$ python3 -q
>>> import numpy as np
>>> from numpy import linalg as LA
>>> np.set_printoptions(suppress=True, linewidth=120)
>>> data = np.loadtxt("run16.csv", delimiter=",")
>>> data.round(2)
array([[ 0.18, -0.05, -0.22, -0.32],
       [-0.05,  0.01,  0.06,  0.09],
       [-0.22,  0.06,  0.26,  0.37],
       [-0.32,  0.09,  0.37,  0.55]])
>>> x0 = np.array([-2, 1, 2, 2])
>>> np.round(np.einsum("ij,j->i", data, x0), 2)
array([-1.48,  0.4 ,  1.75,  2.56])
>>> np.sign((data @ x0).round(6))
array([-1.,  1.,  1.,  1.])
>>> print((data @ x0).argmax())
3
>>> np.round(data @ x0, 2)
array([-1.48,  0.4 ,  1.75,  2.56])
>>> np.round(data * x0, 2)
array([[-0.37, -0.05, -0.43, -0.63],
       [ 0.1 ,  0.01,  0.12,  0.17],
       [ 0.43,  0.06,  0.51,  0.75],
       [ 0.63,  0.09,  0.75,  1.09]])
>>> np.round(data @ np.ones(4), 2)
array([-0.4 ,  0.11,  0.47,  0.69])
>>> LA.lstsq(data[:-1].T, data[-1])[2]
np.int32(1)
>>> np.abs(np.diag(LA.qr(data)[1])) > 1e-9
array([ True, False, False, False])
>>> np.unique(data.round(6), axis=0).shape
(4, 4)
>>> print(np.allclose(data[:-1].T @ LA.lstsq(data[:-1].T, data[-1])[0], data[-1]))
True
>>> F = np.array([[-2.0, -1.0], [-1.0, -2.0]])
>>> # symmetric
>>> x0 = np.array([-1, -2])
>>> rhs = F @ x0
>>> rhs
array([4., 5.])
>>> print(np.round(LA.solve(F.T, F[0]), 2))
[ 1. -0.]
>>> E = np.loadtxt("sample9.csv", delimiter=",")
>>> E
array([[ 1.98,  2.01,  0.02],
       [ 2.01,  1.97,  0.02],
       [ 2.02,  2.  ,  0.01],
       [ 1.98,  1.98,  0.03],
       [ 2.01,  2.03, -0.02],
       [ 1.98,  2.05,  0.02],
       [-2.02, -1.02,  1.01],
       [-2.  , -0.99,  1.01],
       [-2.01, -1.04,  1.03],
       [-2.  , -1.04,  1.02],
       [-2.  , -0.99,  0.99],
       [-1.98, -1.01,  0.98],
       [-2.02,  0.  , -1.01],
       [-2.  , -0.01, -0.98],
       [-1.99, -0.01, -1.03],
       [-1.98,  0.01, -1.02],
       [-2.  , -0.01, -1.01],
       [-2.  ,  0.01, -1.01]])
>>> dist = LA.norm(E[:, None] - E[None], axis=-1)
>>> np.flatnonzero(dist[0] < dist.mean() / 2)
array([0, 1, 2, 3, 4, 5])
>>> dist[:5, :5].round(2)
array([[0.  , 0.05, 0.04, 0.03, 0.05],
       [0.05, 0.  , 0.03, 0.03, 0.07],
       [0.04, 0.03, 0.  , 0.05, 0.04],
       [0.03, 0.03, 0.05, 0.  , 0.08],
       [0.05, 0.07, 0.04, 0.08, 0.  ]])
>>> (dist + 1e9 * np.eye(18)).round(6).argmin(axis=1)
array([ 3,  2,  1,  0,  2,  0,  8, 10,  9,  8,  7, 10, 16, 16, 16, 17, 17, 16])
>>> dist.mean(axis=1).argmax()
np.int64(4)
>>> np.unravel_index(dist.round(6).argmax(), dist.shape)
(np.int64(4), np.int64(8))
>>> dist.shape
(18, 18)
>>> P = E @ LA.solve(E.T @ E, E.T)
>>> np.round(P @ E[:, 1], 2) + 0
array([ 2.01,  1.97,  2.  ,  1.98,  2.03,  2.05, -1.02, -0.99, -1.04, -1.04, -0.99, -1.01,  0.  , -0.01, -0.01,  0.01,
       -0.01,  0.01])
>>> LA.matrix_rank(np.eye(18) - P)
np.int64(15)
>>> np.trace(P)
np.float64(3.0)
>>> z = E[:, 2] > np.median(E[:, 2])
>>> u = E[z].mean(axis=0) - E[~z].mean(axis=0)
>>> round(float((((E - E.mean(axis=0)) @ u > 0) == z).mean()), 2)
0.61
>>> u.round(2)
array([-1.25, -1.5 ,  1.41])
>>> ((E - E.mean(axis=0)) @ u > 0).astype(int)
array([0, 0, 0, 0, 0, 0, 1, 1, 1, 1, 1, 1, 1, 1, 1, 1, 1, 1])
>>> round(LA.eigvalsh(F).min(), 2)
np.float64(-3.0)
>>> [round(float(LA.det(F[:i, :i])), 2) + 0 for i in range(1, 3)]
[-2.0, 3.0]
>>> u, g = E[10], E[4]
>>> round(u @ g, 2)
np.float64(-6.05)
>>> p = (u @ g) / (u @ u) * u
>>> p.round(2)
array([ 2.03,  1.  , -1.  ])
>>> round(float((g - p) @ u), 2)
-0.0
>>> np.round(g - p, 2)
array([-0.02,  1.03,  0.98])
>>> print(np.round(np.outer(u, g), 2))
[[-4.02 -4.06  0.04]
 [-1.99 -2.01  0.02]
 [ 1.99  2.01 -0.02]]
>>> LA.matrix_rank(np.outer(u, g))
np.int64(1)
>>> W0 = np.array([[-1.0, -2.0, -2.0, 0.0],
...     [-2.0, -1.0, -2.0, 0.0],
...     [-2.0, -2.0, -1.0, 0.0],
...     [0.0, 0.0, 0.0, -1.0]])
>>> print(W0)
[[-1. -2. -2.  0.]
 [-2. -1. -2.  0.]
 [-2. -2. -1.  0.]
 [ 0.  0.  0. -1.]]
>>> [round(float(LA.det(W0[:i, :i])), 2) + 0 for i in range(1, 5)]
[-1.0, -3.0, -5.0, 5.0]
>>> np.all(LA.eigvalsh(W0) > 0)
np.False_
>>> print((W0 != 0).astype(int))
[[1 1 1 0]
 [1 1 1 0]
 [1 1 1 0]
 [0 0 0 1]]
>>> A2 = LA.inv(W0)
>>> np.round(W0 @ A2, 2) + 0
array([[1., 0., 0., 0.],
       [0., 1., 0., 0.],
       [0., 0., 1., 0.],
       [0., 0., 0., 1.]])
>>> J = np.load("m.npy")
>>> J
array([[ 5,  5,  5,  5],
       [ 5, 10, 10, 10],
       [ 5, 10, 15, 15],
       [ 5, 10, 15, 20]])
>>> # equal to its transpose
>>> x0 = np.ones(4)
>>> for _ in range(5):
...     x0 = J @ x0
...     x0 /= LA.norm(x0)
...     print(round(x0 @ J @ x0, 2))
... 
41.4
41.45
41.45
41.45
41.45
>>> round(float(LA.eigvalsh(J)[-1]), 2)
41.45
>>> rng = np.random.default_rng(999)
>>> z = rng.permutation(4)
>>> z
array([3, 2, 0, 1])
>>> A2 = J[z][:, z]
>>> np.allclose(A2, J)
False
>>> A2
array([[20, 15,  5, 10],
       [15, 15,  5, 10],
       [ 5,  5,  5,  5],
       [10, 10,  5, 10]])
>>> O = J.astype(float).copy()
>>> for j in range(4):
...     O[:, j] -= O[:, :j] @ (O[:, :j].T @ O[:, j])
...     O[:, j] /= LA.norm(O[:, j])
... 
>>> np.round(O.T @ O, 2) + 0
array([[1., 0., 0., 0.],
       [0., 1., 0., 0.],
       [0., 0., 1., 0.],
       [0., 0., 0., 1.]])
>>> np.round(O.T @ J, 2) + 0
array([[10.  , 17.5 , 22.5 , 25.  ],
       [ 0.  ,  4.33,  7.22,  8.66],
       [ 0.  ,  0.  ,  4.08,  6.12],
       [ 0.  ,  0.  ,  0.  ,  3.54]])
>>> O.round(2) + 0
array([[ 0.5 , -0.87,  0.  ,  0.  ],
       [ 0.5 ,  0.29, -0.82,  0.  ],
       [ 0.5 ,  0.29,  0.41, -0.71],
       [ 0.5 ,  0.29,  0.41,  0.71]])
>>> mat = np.array([[7, 2, 3, 1], [2, 0, -9, -7], [6, -9, 6, -1], [17, 2, -42, -34]])
>>> # row 3 is much longer than the rest
>>> A2 = mat / np.sqrt((mat ** 2).mean(axis=1, keepdims=True))
>>> A2[1].round(2)
array([ 0.35,  0.  , -1.55, -1.21])
>>> LA.matrix_rank(mat - mat.mean(axis=1, keepdims=True))
np.int64(3)
>>> np.round(LA.norm(A2, axis=1), 2)
array([2., 2., 2., 2.])
>>> print(LA.matrix_rank(A2) == LA.matrix_rank(mat))
True
>>> arr = np.array([[3, 1, 0, 3], [2, 2, 0, 0], [2, 3, 2, 0]])
>>> arr[-1] = arr[0] + 3 * arr[1]
>>> arr
array([[3, 1, 0, 3],
       [2, 2, 0, 0],
       [9, 7, 0, 3]])
>>> # rows and columns are dependent
>>> A2 = arr / np.sqrt((arr ** 2).mean(axis=1, keepdims=True))
>>> A2[2].round(2)
array([1.53, 1.19, 0.  , 0.51])
>>> print(LA.matrix_rank(arr - arr.mean(axis=1, keepdims=True)))
2
>>> arr - arr.mean(axis=1, keepdims=True)
array([[ 1.25, -0.75, -1.75,  1.25],
       [ 1.  ,  1.  , -1.  , -1.  ],
       [ 4.25,  2.25, -4.75, -1.75]])
>>> U, sig, Vh = LA.svd(arr)
>>> np.argmax(sig[:-1] / (sig[1:] + 1e-6)) + 1
np.int64(2)
>>> sig.round(2) + 0
array([12.65,  2.46,  0.  ])
>>> A2 = U[:, :2] @ np.diag(sig[:2]) @ Vh[:2]
>>> LA.matrix_rank(A2)
np.int64(2)
>>> LA.matrix_rank(arr, rtol=0.05)
np.int64(2)
>>> round(float(np.abs(arr - A2).max()), 2)
0.0
>>> round(float(LA.norm(arr - A2) / LA.norm(arr)), 2)
0.0
>>> round(LA.norm(arr - A2, 2), 2), round(sig[2], 2)
(np.float64(0.0), np.float64(0.0))
>>> np.round(np.trace(LA.pinv(arr) @ arr), 2)
np.float64(2.0)
>>> print(np.round(arr @ LA.pinv(arr) @ arr, 2) + 0)
[[3. 1. 0. 3.]
 [2. 2. 0. 0.]
 [9. 7. 0. 3.]]
>>> np.unique(arr.round(6), axis=0).shape
(3, 4)
>>> np.abs(np.diag(LA.qr(arr)[1])) > 1e-9
array([ True,  True, False])
>>> rank = LA.matrix_rank(arr)
>>> rank
np.int64(2)
>>> ns = LA.svd(arr)[2][rank:].T
>>> np.round(ns @ ns.T, 2)
array([[ 0.41, -0.41,  0.  , -0.27],
       [-0.41,  0.41,  0.  ,  0.27],
       [ 0.  ,  0.  ,  1.  ,  0.  ],
       [-0.27,  0.27,  0.  ,  0.18]])
>>> ns.shape
(4, 2)
>>> [int(LA.matrix_rank(np.delete(arr, i, axis=0))) for i in range(3)]
[2, 2, 2]
>>> A2 = arr[0, 0] * arr[1:] - np.outer(arr[1:, 0], arr[0])
>>> A2
array([[  0,   4,   0,  -6],
       [  0,  12,   0, -18]])
>>> np.round(arr[:, 0] / arr[0, 0], 2)
array([1.  , 0.67, 3.  ])
>>> LA.matrix_rank(A2), LA.matrix_rank(arr)
(np.int64(1), np.int64(2))
>>> O, _ = LA.qr(np.array([[0.3, 1.2, 0.0], [0.5, -2.4, -0.6], [2.7, -0.1, 0.0]]))
>>> A = 3 * O
>>> A.round(2)
array([[-0.33,  1.41, -2.63],
       [-0.54, -2.63, -1.34],
       [-2.93,  0.33,  0.54]])
>>> x0 = np.array([2, 8, 1])
>>> rhs = A @ x0
>>> rhs.round(2)
array([  7.96, -23.46,  -2.68])
>>> print(np.round(LA.solve(A, -1 * rhs), 2))
[-2. -8. -1.]
>>> np.round(LA.solve(A, rhs + A[:, 0]), 2)
array([3., 8., 1.])
>>> np.round(LA.solve(A, A[:, 1]), 2) + 0
array([0., 1., 0.])
>>> print(np.round(LA.solve(A, rhs), 2))
[2. 8. 1.]
>>> np.einsum("ii->", W0)
np.float64(-4.0)
>>> round(LA.det(2 * W0), 2), round(float(LA.det(W0)), 2)
(np.float64(80.0), 5.0)
>>> np.round(LA.eigvals(W0), 2)
array([ 1., -5.,  1., -1.])
>>> print(np.kron(np.eye(2, dtype=int), W0))
[[-1. -2. -2.  0. -0. -0. -0.  0.]
 [-2. -1. -2.  0. -0. -0. -0.  0.]
 [-2. -2. -1.  0. -0. -0. -0.  0.]
 [ 0.  0.  0. -1.  0.  0.  0. -0.]
 [-0. -0. -0.  0. -1. -2. -2.  0.]
 [-0. -0. -0.  0. -2. -1. -2.  0.]
 [-0. -0. -0.  0. -2. -2. -1.  0.]
 [ 0.  0.  0. -0.  0.  0.  0. -1.]]
